>>> import numpy as np
>>> np.set_printoptions(precision=3, suppress=True, linewidth=140)
>>> A = np.array([[2, 2, 0, 0], [3, 3, 0, 0], [0, 0, 2, 2], [0, 0, 3, 3]])
>>> # looks like rank 2
>>> rk = np.linalg.matrix_rank(A)
>>> print(rk)
2
>>> null = np.linalg.svd(A)[2][rk:].T
>>> [int(np.linalg.matrix_rank(A[:i])) for i in range(1, len(A) + 1)]
[1, 1, 2, 2]
>>> [int(np.linalg.matrix_rank(A[:, :j + 1])) for j in range(4)]
[1, 1, 2, 2]
>>> null.shape
(4, 2)
>>> U, sigma, Vt = np.linalg.svd(A)
>>> sigma.round(3) + 0
array([5.099, 5.099, 0.   , 0.   ])
>>> np.argmax(sigma[:-1] / (sigma[1:] + 1e-6)) + 1
np.int64(2)
>>> A2 = U[:, :2] @ np.diag(sigma[:2]) @ Vt[:2]
>>> np.linalg.matrix_rank(A2)
np.int64(2)
>>> x0 = np.array([1, -1, 1, 2])
>>> h1 = np.maximum(A @ x0, 0)
>>> np.tanh(A @ x0)
array([0., 0., 1., 1.])
>>> np.maximum(A @ (3 * x0), 0)
array([ 0,  0, 18, 27])
>>> A.T @ h1
array([ 0,  0, 39, 39])
>>> h1
array([0, 0, 6, 9])
>>> np.flatnonzero(h1 > 1e-9)
array([2, 3])
>>> def softmax(z):
...     e = np.exp(z - z.max(axis=-1, keepdims=True))
...     return e / e.sum(axis=-1, keepdims=True)
... 
>>> np.round(softmax(10 * A[1]), 3) + 0
array([0.5, 0.5, 0. , 0. ])
>>> att = A @ A.T / np.sqrt(4)
>>> np.round(softmax(att), 3) + 0
array([[0.119, 0.877, 0.002, 0.002],
       [0.047, 0.952, 0.   , 0.   ],
       [0.002, 0.002, 0.119, 0.877],
       [0.   , 0.   , 0.047, 0.952]])
>>> softmax(att)[1] @ A
array([2.952, 2.952, 0.001, 0.001])
>>> np.argsort(-np.linalg.norm(A, axis=0).round(6), kind="stable")[:3]
array([0, 1, 2])
>>> np.linalg.cond(A) > 100
np.True_
>>> round(float(np.linalg.norm(A, 2) / np.linalg.norm(A)), 3)
0.707
>>> np.linalg.matrix_rank(A, rtol=0.1)
np.int64(2)
>>> W0 = np.tril(np.array([[-1, -2, -1, -1], [0, -3, 3, 2], [-2, -3, 1, -3], [-1, 2, 3, -2]]), -1) + np.eye(4, dtype=int)
>>> W0
array([[ 1,  0,  0,  0],
       [ 0,  1,  0,  0],
       [-2, -3,  1,  0],
       [-1,  2,  3,  1]])
>>> # triangular: eigenvalues sit on the diagonal
>>> np.round(np.abs(np.linalg.eigvals(A)).max(), 3)
np.float64(5.0)
>>> print((A + A.T) / 2)
[[2.  2.5 0.  0. ]
 [2.5 3.  0.  0. ]
 [0.  0.  2.  2.5]
 [0.  0.  2.5 3. ]]
>>> np.allclose(A, A.T)
False
>>> A @ A
array([[10, 10,  0,  0],
       [15, 15,  0,  0],
       [ 0,  0, 10, 10],
       [ 0,  0, 15, 15]])
>>> np.allclose(A @ A.T, A.T @ A)
False
>>> r0 = np.array([1, 1, 1, 1])
>>> A2 = W0 + np.outer(r0, np.eye(4)[0])
>>> print(np.linalg.matrix_rank(np.linalg.inv(A2) - np.linalg.inv(W0), tol=1e-8))
1
>>> print(A2)
[[ 2.  0.  0.  0.]
 [ 1.  1.  0.  0.]
 [-1. -3.  1.  0.]
 [ 0.  2.  3.  1.]]
